$ ipython --no-banner

In [1]: import numpy as np

In [2]: import numpy.linalg as la

In [3]: np.set_printoptions(precision=3, suppress=True, linewidth=100, sign=" ")

In [4]: B = np.array([[0.6], [0.3], [0.0], [0.4], [0.0]])

In [5]: Z = np.array([[0.3, -0.3, 1.3, 0.2, -0.6]])

In [6]: m1 = B @ Z

In [7]: m1
Out[7]: 
array([[ 0.18, -0.18,  0.78,  0.12, -0.36],
       [ 0.09, -0.09,  0.39,  0.06, -0.18],
       [ 0.  ,  0.  ,  0.  ,  0.  ,  0.  ],
       [ 0.12, -0.12,  0.52,  0.08, -0.24],
       [ 0.  ,  0.  ,  0.  ,  0.  ,  0.  ]])

In [8]: np.allclose(m1[:-1].T @ la.lstsq(m1[:-1].T, m1[-1])[0], m1[-1])
Out[8]: True

In [9]: np.abs(np.diag(la.qr(m1)[1])) > 1e-9
Out[9]: array([ True, False, False, False, False])

In [10]: np.unique(m1.round(6), axis=0).shape
Out[10]: (4, 5)

In [11]: np.round(np.trace(la.pinv(m1) @ m1), 3)
Out[11]: np.float64(1.0)

In [12]: A = np.load("m.npy")

In [13]: A
Out[13]: 
array([[  0,   0,   5],
       [  0,   0,   0],
       [  3,   0,  12],
       [  0,   0,   4],
       [  0,   0,   4],
       [  0,   0,   0],
       [  9,   6,  12],
       [  0,   0,   0],
       [ 16,  13,   8],
       [  0,   0,   0],
       [ 17,  14,   4],
       [ 25,  22,  23],
       [  0,   0,   1],
       [  2,   0,   7],
       [ 13,  10,  17]])

In [14]: la.norm(A, axis=0)
Out[14]: array([ 37.855,  31.385,  35.958])

In [15]: round(la.norm(A[9], 1), 3), round(la.norm(A[9], np.inf), 3)
Out[15]: (np.float64(0.0), np.float64(0.0))

In [16]: round(float(la.norm(A, "nuc")), 3)
Out[16]: 77.641

In [17]: round(float(la.norm(A, 2)), 3)
Out[17]: 58.475

In [18]: la.norm(A, axis=1)
Out[18]: 
array([  5.   ,   0.   ,  12.369,   4.   ,   4.   ,   0.   ,  16.155,   0.   ,  22.113,   0.   ,
        22.383,  40.472,   1.   ,   7.28 ,  23.622])

In [19]: A[9] @ A[12]
Out[19]: np.int64(0)

In [20]: round(float(la.norm(A) ** 2 / la.norm(A, 2) ** 2), 3)
Out[20]: 1.085

In [21]: x = np.array([2, 0, 2])

In [22]: target = A @ x

In [23]: np.round(la.pinv(A) @ A, 3) + 0
Out[23]: 
array([[ 1.,  0.,  0.],
       [ 0.,  1.,  0.],
       [ 0.,  0.,  1.]])

In [24]: target
Out[24]: array([ 10,   0,  30,   8,   8,   0,  42,   0,  48,   0,  42,  96,   2,  18,  60])

In [25]: np.round(la.solve(A.T @ A, A.T @ target), 3) + 0
Out[25]: array([ 2.,  0.,  2.])

In [26]: np.round(la.lstsq(A, target)[0], 3) + 0
Out[26]: array([ 2.,  0.,  2.])

In [27]: rng = np.random.default_rng(7234)

In [28]: target = target + 0.1 * rng.normal(size=15)

In [29]: target
Out[29]: 
array([ 9.894, -0.092, 29.968,  8.107,  7.969, -0.027, 41.888,  0.024, 48.155,  0.034, 41.979,
       95.965,  2.059, 18.055, 59.901])

In [30]: c, *_ = la.lstsq(A, target)

In [31]: round(la.norm(target - A @ c), 3)
Out[31]: np.float64(0.279)

In [32]: [round(float(la.norm(la.solve(A.T @ A + lam * np.eye(3), A.T @ target))), 2) for lam in (0, 1, 10, 100)]
Out[32]: [2.83, 2.75, 2.58, 2.43]
